$ ipython --no-banner

In [1]: import numpy as np

In [2]: np.set_printoptions(suppress=True, linewidth=120)

In [3]: K = np.load("layer16.npy")

In [4]: print(K)
[[ 1.  3.  0.]
 [ 3.  1.  3.]
 [ 0.  3. -3.]]

In [5]: ev, vecs = np.linalg.eigh(K)

In [6]: x = np.array([2, 2, 1])

In [7]: print(np.round(np.linalg.eigvalsh(K[1:, 1:]), 2))
[-4.61  2.61]

In [8]: print((np.sign(vecs[:, -1].round(6)) == np.sign(vecs[0, -1].round(6))).astype(int))
[1 1 1]

In [9]: print(round(x @ K @ x / (x @ x), 2), ev[0], np.round(ev[-1], 2))
4.56 -5.0 4.65

In [10]: rng = np.random.default_rng(4034)

In [11]: idx = rng.permutation(3)

In [12]: print(idx)
[0 2 1]

In [13]: Y = K[idx][:, idx]

In [14]: print(np.round(np.sort(np.abs(np.linalg.eigvals(Y))), 2))
[0.65 4.65 5.  ]

In [15]: print(Y)
[[ 1.  0.  3.]
 [ 0. -3.  3.]
 [ 3.  3.  1.]]

In [16]: print(np.allclose(Y, K))
False

In [17]: print(np.trace(Y))
-1.0

In [18]: print(np.round(np.sort(np.abs(np.linalg.eigvals(Y))), 2))
[0.65 4.65 5.  ]

In [19]: print((Y + Y.T) / 2)
[[ 1.  0.  3.]
 [ 0. -3.  3.]
 [ 3.  3.  1.]]

In [20]: print(np.round(np.abs(np.linalg.eigvals(Y)).max(), 2))
5.0

In [21]: print(np.round(np.linalg.matrix_power(Y, 2), 2))
[[10.  9.  6.]
 [ 9. 18. -6.]
 [ 6. -6. 19.]]

In [22]: print(np.trace(Y))
-1.0

In [23]: print(round(float(np.linalg.det(Y)), 2))
15.0

In [24]: Y = np.linalg.inv(K)

In [25]: print(Y.round(2))
[[-0.8   0.6   0.6 ]
 [ 0.6  -0.2  -0.2 ]
 [ 0.6  -0.2  -0.53]]

In [26]: print((np.abs(Y) > 1e-9).astype(int))
[[1 1 1]
 [1 1 1]
 [1 1 1]]

In [27]: print(np.allclose(Y, K.T))
False

In [28]: print(np.round(np.linalg.det(K) * np.linalg.det(Y), 2))
1.0
